$ ipython --no-banner

In [1]: import numpy as np

In [2]: np.set_printoptions(precision=2, suppress=True, linewidth=140)

In [3]: m1 = 0.2 ** np.abs(np.subtract.outer(np.arange(3), np.arange(3)))

In [4]: print(m1)
[[1.   0.2  0.04]
 [0.2  1.   0.2 ]
 [0.04 0.2  1.  ]]

In [5]: low = np.linalg.cholesky(m1)

In [6]: print(np.linalg.eigvalsh(m1).min() > 0)
True

In [7]: print(round(float(np.prod(np.diag(low)) ** 2), 2), np.round(np.linalg.det(m1), 2))
0.92 0.92

In [8]: print(np.diag(low) ** 2)
[1.   0.96 0.96]

In [9]: t = np.radians(15)

In [10]: Rm = np.eye(3)

In [11]: Rm[2, 2] = Rm[1, 1] = np.cos(t)

In [12]: Rm[2, 1], Rm[1, 2] = -np.sin(t), np.sin(t)

In [13]: print(Rm)
[[ 1.    0.    0.  ]
 [ 0.    0.97  0.26]
 [ 0.   -0.26  0.97]]

In [14]: M2 = m1 @ Rm.T

In [15]: print(M2)
[[ 1.    0.2  -0.01]
 [ 0.2   1.02 -0.07]
 [ 0.04  0.45  0.91]]

In [16]: print(np.linalg.svd(m1, compute_uv=False), np.linalg.svd(M2, compute_uv=False))
[1.3  0.96 0.74] [1.3  0.96 0.74]

In [17]: print(np.abs(M2 - m1).max(axis=0))
[0.   0.25 0.27]

In [18]: print(round(float(np.linalg.det(Rm)), 2), round(np.trace(Rm), 2))
1.0 2.93

In [19]: x = np.array([-1, -3, -3])

In [20]: h = np.maximum(M2 @ x, 0)

In [21]: print(np.flatnonzero(h > 1e-9))
[]

In [22]: print(M2.T @ h)
[0. 0. 0.]

In [23]: print(np.maximum(M2 @ x, 0) - np.maximum(-M2 @ x, 0))
[-1.57 -3.06 -4.14]

In [24]: print(np.maximum(M2 @ (3 * x), 0))
[0. 0. 0.]

In [25]: mat = np.loadtxt("arr.csv", delimiter=",")

In [26]: print(mat)
[[ 3. -3.  3. -3.  3. -3.]
 [ 2.  4.  2.  4.  2.  4.]
 [-2. -2. -2. -2. -2. -2.]
 [ 3. -3.  3. -3.  3. -3.]
 [ 2.  4.  2.  4.  2.  4.]
 [-2. -2. -2. -2. -2. -2.]]

In [27]: print([round(float(x), 2) for x in np.linalg.svd(mat, compute_uv=False)[:3]])
[13.35, 9.89, 0.0]

In [28]: print(np.linalg.cond(mat) > 100)
True

In [29]: print(np.argsort(-np.linalg.norm(mat, axis=0).round(6), kind="stable")[:3])
[1 3 5]

In [30]: r = np.linalg.matrix_rank(mat)

In [31]: print(r)
2

In [32]: ns = np.linalg.svd(mat)[2][r:].T

In [33]: print([int(np.linalg.matrix_rank(mat[:i])) for i in range(1, len(mat) + 1)])
[1, 2, 2, 2, 2, 2]

In [34]: print(np.round(ns @ ns.T, 2) + 0)
[[ 0.67  0.   -0.33  0.   -0.33  0.  ]
 [ 0.    0.67  0.   -0.33  0.   -0.33]
 [-0.33  0.    0.67  0.   -0.33  0.  ]
 [ 0.   -0.33  0.    0.67  0.   -0.33]
 [-0.33  0.   -0.33  0.    0.67  0.  ]
 [ 0.   -0.33  0.   -0.33  0.    0.67]]

In [35]: print([int(np.linalg.matrix_rank(mat[:, :j + 1])) for j in range(6)])
[1, 2, 2, 2, 2, 2]

In [36]: x = np.ones(3)

In [37]: for _ in range(3):
    ...:     x = m1 @ x
    ...:     x /= np.linalg.norm(x)
    ...:     print(round(x @ m1 @ x, 2))
    ...: 
1.3
1.3
1.3

In [38]: print(x)
[0.53 0.66 0.53]

In [39]: print(np.round(np.linalg.eigvalsh(m1)[-1], 2))
1.3

In [40]: J = np.array([[1, 0, 2, 0], [2, 2, 1, 0], [1, 2, 1, 2], [1, 1, 1, 1], [2, 1, 1, 3]])

In [41]: J[3] = J[2]

In [42]: print(J)
[[1 0 2 0]
 [2 2 1 0]
 [1 2 1 2]
 [1 2 1 2]
 [2 1 1 3]]

In [43]: M2 = np.c_[J[:, :3] @ np.array([[-2, -2, 1], [2, 2, -1], [4, -2, 3]]), np.array([-1, 2, -1, -2, -2])]

In [44]: print(M2)
[[ 6 -6  7 -1]
 [ 4 -2  3  2]
 [ 6  0  2 -1]
 [ 6  0  2 -2]
 [ 2 -4  4 -2]]

In [45]: print(np.linalg.matrix_rank(np.c_[J, M2]))
5

In [46]: print(np.round(np.linalg.lstsq(J, M2[:, 0])[0], 2) + 0)
[-2.  2.  4.  0.]

In [47]: print(np.linalg.norm(np.linalg.qr(J)[0].T @ M2, axis=0) ** 2 / ((M2 ** 2).sum(axis=0) + 1e-12))
[1.   1.   1.   0.96]

In [48]: P = J @ np.linalg.solve(J.T @ J, J.T)

In [49]: print(np.allclose(P @ P, P))
True

In [50]: print(np.round(np.linalg.eigvalsh(P), 2) + 0)
[0. 1. 1. 1. 1.]

In [51]: print(np.linalg.matrix_rank(np.eye(5) - P))
1

In [52]: print(np.diag(P))
[1.  1.  0.5 0.5 1. ]

In [53]: print(P.round(2) + 0)
[[1.  0.  0.  0.  0. ]
 [0.  1.  0.  0.  0. ]
 [0.  0.  0.5 0.5 0. ]
 [0.  0.  0.5 0.5 0. ]
 [0.  0.  0.  0.  1. ]]

In [54]: print(P @ J[:, 2])
[2. 1. 1. 1. 1.]

In [55]: print(np.trace(P))
4.0

In [56]: left, s, vt = np.linalg.svd(J, full_matrices=False)

In [57]: print(np.round(left.T @ left, 2) + 0)
[[1. 0. 0. 0.]
 [0. 1. 0. 0.]
 [0. 0. 1. 0.]
 [0. 0. 0. 1.]]

In [58]: print(left.shape, s.shape, vt.shape)
(5, 4) (4,) (4, 4)

In [59]: print((s > 1e-8).sum())
4

In [60]: print(np.cumsum(s ** 2) / np.sum(s ** 2))
[0.81 0.92 0.98 1.  ]

In [61]: print(s / s[0])
[1.   0.37 0.28 0.16]

In [62]: print(np.round(np.sqrt((s ** 2).sum()), 2), round(np.linalg.norm(J), 2))
7.0 7.0

In [63]: print(np.round(vt @ vt.T, 2) + 0)
[[1. 0. 0. 0.]
 [0. 1. 0. 0.]
 [0. 0. 1. 0.]
 [0. 0. 0. 1.]]

In [64]: x = np.array([7, 5, 3, 6])

In [65]: y = J @ x

In [66]: beta, lr = np.zeros(4), 1 / np.linalg.norm(J, 2) ** 2

In [67]: for i in range(60):
    ...:     beta -= lr * J.T @ (J @ beta - y)
    ...:     if i % 10 == 0: print(i, round(np.linalg.norm(J @ beta - y), 2))
    ...: 
0 2.13
10 1.58
20 1.21
30 0.93
40 0.72
50 0.56

In [68]: print(beta)
[6.66 5.12 3.25 6.02]

In [69]: print(round(float(np.linalg.cond(J)), 2))
6.24

In [70]: u = np.array([-4, 0, 2])

In [71]: g = np.array([3, 1, 0])

In [72]: E = u[:, None] + g[None, :]

In [73]: print(E)
[[-1 -3 -4]
 [ 3  1  0]
 [ 5  3  2]]

In [74]: left, s, vt = np.linalg.svd(E)

In [75]: vecs = vt[:(s > 1e-8).sum()]

In [76]: rng = np.random.default_rng(4022)

In [77]: x = E[1] + -2 * E[2] + rng.integers(2) * np.eye(3)[1]

In [78]: print(x)
[-7. -5. -4.]

In [79]: print(vecs.T @ vecs)
[[ 0.93  0.21 -0.14]
 [ 0.21  0.36  0.43]
 [-0.14  0.43  0.71]]

In [80]: M2 = np.array([[5, 2], [5, -2], [-4, -8]])

In [81]: print(np.vstack([E, M2.T]).shape)
(5, 3)

In [82]: print(np.einsum("ik,kj->ij", E, M2))
[[ -4  36]
 [ 20   4]
 [ 32 -12]]

In [83]: print(M2.T @ E.T)
[[ -4  20  32]
 [ 36   4 -12]]

In [84]: print(E @ M2)
[[ -4  36]
 [ 20   4]
 [ 32 -12]]

In [85]: print(np.linalg.matrix_rank(E, rtol=0.1))
2

In [86]: print(np.linalg.cond(E) > 100)
True

In [87]: print(np.diff(E, axis=0))
[[4 4 4]
 [2 2 2]]

In [88]: print(E - E[0])
[[0 0 0]
 [4 4 4]
 [6 6 6]]

In [89]: print(E.sum(axis=0))
[ 7  1 -2]

In [90]: print(np.unravel_index(np.abs(E).argmax(), E.shape))
(np.int64(2), np.int64(0))

In [91]: print(np.round(np.linalg.svd(E, compute_uv=False), 2) + 0)
[7.82 3.58 0.  ]

In [92]: print(np.count_nonzero(E))
8

In [93]: t = np.sort(rng.uniform(-2, 2, 15))

In [94]: feats = np.c_[t, t ** 2, t ** 3] @ np.array([[3, 0, 1], [-2, -3, 3], [2, -1, -2]])

In [95]: print(feats)
[[-23.76  -3.9   19.8 ]
 [-22.37  -3.84  18.43]
 [-21.55  -3.8   17.62]
 [-16.85  -3.48  13.05]
 [ -8.48  -2.32   5.28]
 [ -5.89  -1.73   3.08]
 [ -4.64  -1.39   2.09]
 [ -3.69  -1.1    1.4 ]
 [ -3.12  -0.92   1.02]
 [ -3.05  -0.9    0.97]
 [ -2.14  -0.59   0.44]
 [ -0.75  -0.13  -0.06]
 [  0.55  -0.13   0.31]
 [  0.78  -0.3    0.52]
 [  2.25  -2.63   1.75]]

In [96]: P = feats @ np.linalg.solve(feats.T @ feats, feats.T)

In [97]: print(np.diag(P))
[0.36 0.29 0.25 0.16 0.2  0.18 0.15 0.12 0.11 0.1  0.07 0.01 0.02 0.05 0.93]

In [98]: print(P @ feats[:, 1])
[-3.9  -3.84 -3.8  -3.48 -2.32 -1.73 -1.39 -1.1  -0.92 -0.9  -0.59 -0.13 -0.13 -0.3  -2.63]

In [99]: M2 = np.array([[-2, -3], [1, 1], [-1, -2]])

In [100]: print(np.linalg.matrix_rank(np.vstack([feats, M2.T])))
3

In [101]: print(np.linalg.matrix_rank(feats @ M2))
2

In [102]: print(np.einsum("ij->j", feats))
[-112.7   -27.14   85.71]

In [103]: print(round(np.log10(np.linalg.cond(feats))))
1

In [104]: print(np.abs(np.linalg.svd(feats)[2][-1]))
[0.04 0.96 0.27]

In [105]: print(np.linalg.cond(feats) > 100)
False

In [106]: print([round(float(x), 2) for x in np.linalg.svd(feats, compute_uv=False)[:3]])
[57.39, 4.47, 3.19]

In [107]: W2 = feats[[10, 9]].astype(float)

In [108]: for _ in range(4):
     ...:     lab = np.linalg.norm(feats[:, None] - W2, axis=-1).argmin(axis=1)
     ...:     W2 = np.array([feats[lab == j].mean(axis=0) for j in range(2)])
     ...: 

In [109]: print(lab)
[1 1 1 1 0 0 0 0 0 0 0 0 0 0 0]

In [110]: print(W2[1] - W2[0])
[-18.57  -2.65  15.7 ]

In [111]: F = np.load("w.npy")

In [112]: print(F)
[[ 1.97  1.94  0.  ]
 [ 2.05  2.05 -0.04]
 [ 2.06  1.93  0.04]
 [ 2.02  1.95  0.04]
 [ 2.03  2.03  0.02]
 [ 1.96  2.02  0.03]
 [ 2.03  1.98  0.01]
 [ 2.94  2.93  2.96]
 [ 2.98  3.01  2.95]
 [ 2.92  3.03  3.01]
 [ 2.96  2.92  2.97]
 [ 3.06  3.    3.11]
 [ 3.    2.92  2.95]
 [ 2.98  2.98  3.1 ]]

In [113]: cen = F - F.mean(axis=0)

In [114]: left, s, vt = np.linalg.svd(cen, full_matrices=False)

In [115]: print(np.abs(vt[-1]))
[0.92 0.17 0.35]

In [116]: print(s)
[6.16 0.16 0.13]

In [117]: print(np.linalg.matrix_rank(cen))
3

In [118]: x = np.array([7, 4, 8])

In [119]: y = F @ x

In [120]: print(np.linalg.lstsq(F, y)[0])
[7. 4. 8.]

In [121]: print(np.linalg.solve(F.T @ F, F.T @ y))
[7. 4. 8.]

In [122]: y = y + 0.3 * rng.normal(size=14)

In [123]: print(y)
[21.36 22.   22.78 22.21 22.41 22.21 21.69 56.22 56.58 56.93 56.03 58.66 55.97 57.76]

In [124]: beta, *_ = np.linalg.lstsq(F, y)

In [125]: print([round(float(np.linalg.norm(np.linalg.solve(F.T @ F + lam * np.eye(3), F.T @ y))), 2) for lam in (0, 1, 10, 100)])
[11.26, 11.08, 10.42, 7.42]

In [126]: print(np.round(np.linalg.norm(y - F @ beta), 2))
0.88

In [127]: print(beta)
[6.33 4.63 8.07]

In [128]: cen = (F - F.mean(axis=0)) / F.std(axis=0)

In [129]: print(np.argwhere(np.abs(cen) > 2))
[]

In [130]: print(cen.std(axis=0))
[1. 1. 1.]

In [131]: beta = np.linalg.lstsq(np.delete(cen, 2, axis=1), cen[:, 2])[0]

In [132]: print(beta)
[0.58 0.42]

In [133]: print(round(1 - np.var(cen[:, 2] - np.delete(cen, 2, axis=1) @ beta), 2))
1.0
